>>> import numpy as np
>>> np.set_printoptions(precision=1, suppress=True, linewidth=160)
>>> F = np.loadtxt("case9.csv", delimiter=",")
>>> F
array([[1., 1.],
       [1., 1.]])
>>> # column 1 repeats column 0
>>> left, s, vt = np.linalg.svd(F)
>>> evecs = vt[:(s > 1e-8).sum()]
>>> rng = np.random.default_rng(4)
>>> x = F[0] + 2 * F[1] + rng.integers(2) * np.eye(2)[1]
>>> x
array([3., 4.])
>>> np.diag(evecs.T @ evecs)
array([0.5, 0.5])
>>> np.linalg.matrix_rank(np.vstack([F, x]))
np.int64(2)
>>> np.allclose(evecs.T @ evecs @ x, x)
False
>>> vals, evecs = np.linalg.eigh(F)
>>> x = np.array([-2, -1])
>>> np.abs(F).sum(axis=1).max(), np.abs(vals).max()
(np.float64(2.0), np.float64(2.0))
>>> x @ F @ x / (x @ x), vals[0], vals[-1]
(np.float64(1.8), np.float64(0.0), np.float64(2.0))
>>> (np.sign(evecs[:, -1].round(6)) == np.sign(evecs[0, -1].round(6))).astype(int)
array([1, 1])
>>> evecs * np.maximum(vals, 0) @ evecs.T
array([[1., 1.],
       [1., 1.]])
>>> np.linalg.lstsq(F[:-1].T, F[-1])[2]
np.int32(1)
>>> F @ np.linalg.pinv(F) @ F
array([[1., 1.],
       [1., 1.]])
>>> np.abs(np.diag(np.linalg.qr(F)[1])) > 1e-9
array([ True, False])
>>> M = np.loadtxt("layer14.csv", delimiter=",")
>>> M
array([[2., 2., 4., 1.],
       [2., 4., 3., 2.],
       [4., 3., 2., 2.],
       [1., 2., 2., 4.]])
>>> # symmetric, so the eigenvalues are real
>>> vals, evecs = np.linalg.eig(M)
>>> np.round(M @ evecs[:, 0] - vals[0] * evecs[:, 0], 1) + 0
array([0., 0., 0., 0.])
>>> vals
array([10.1, -2.2,  2.7,  1.3])
>>> np.sort(np.linalg.eigvals(M @ M))
array([  1.7,   4.7,   7.5, 102.1])
>>> np.sort(np.linalg.eigvals(M.T))
array([-2.2,  1.3,  2.7, 10.1])
>>> round(float(np.prod(vals)), 1)
-79.0
>>> u = np.array([-2, 2])
>>> np.correlate(M[1], M[0], "full")
array([ 2., 12., 23., 26., 22., 10.,  4.])
>>> np.cross(M[1, :3], M[0, :3])
array([10., -2., -4.])
>>> np.convolve(M[1], u)
array([-4., -4.,  2.,  2.,  4.])
>>> idx = rng.permutation(4)
>>> A2 = M[:, idx] * rng.choice([-1, 1], 4)
>>> A2
array([[ 4.,  2.,  2., -1.],
       [ 3.,  2.,  4., -2.],
       [ 2.,  4.,  3., -2.],
       [ 2.,  1.,  2., -4.]])
>>> left, _, vt = np.linalg.svd(M.T @ A2)
>>> idx
array([2, 0, 1, 3])
>>> np.round(left @ vt, 1) + 0
array([[ 0.,  1.,  0.,  0.],
       [ 0.,  0.,  1.,  0.],
       [ 1.,  0.,  0.,  0.],
       [ 0.,  0.,  0., -1.]])
>>> vals, evecs = np.linalg.eigvalsh(M)
Traceback (most recent call last):
  File "<python-input-41>", line 1, in <module>
    vals, evecs = np.linalg.eigvalsh(M)
    ^^^^^^^^^^^
ValueError: too many values to unpack (expected 2)
>>> vals, evecs = np.linalg.eigh(M)
>>> evecs @ np.diag(vals) @ evecs.T
array([[2., 2., 4., 1.],
       [2., 4., 3., 2.],
       [4., 3., 2., 2.],
       [1., 2., 2., 4.]])
>>> np.linalg.eigvalsh(M @ M)
array([  1.7,   4.7,   7.5, 102.1])
>>> np.linalg.svd(M, compute_uv=False)
array([10.1,  2.7,  2.2,  1.3])
>>> np.linalg.eigvalsh(M + -1 * np.eye(4))
array([-3.2,  0.3,  1.7,  9.1])
>>> vals
array([-2.2,  1.3,  2.7, 10.1])
>>> np.round(evecs.T @ M @ evecs, 1) + 0
array([[-2.2,  0. ,  0. ,  0. ],
       [ 0. ,  1.3,  0. ,  0. ],
       [ 0. ,  0. ,  2.7,  0. ],
       [ 0. ,  0. ,  0. , 10.1]])
>>> np.abs(evecs[:, -1]).round(6).argmax()
np.int64(1)
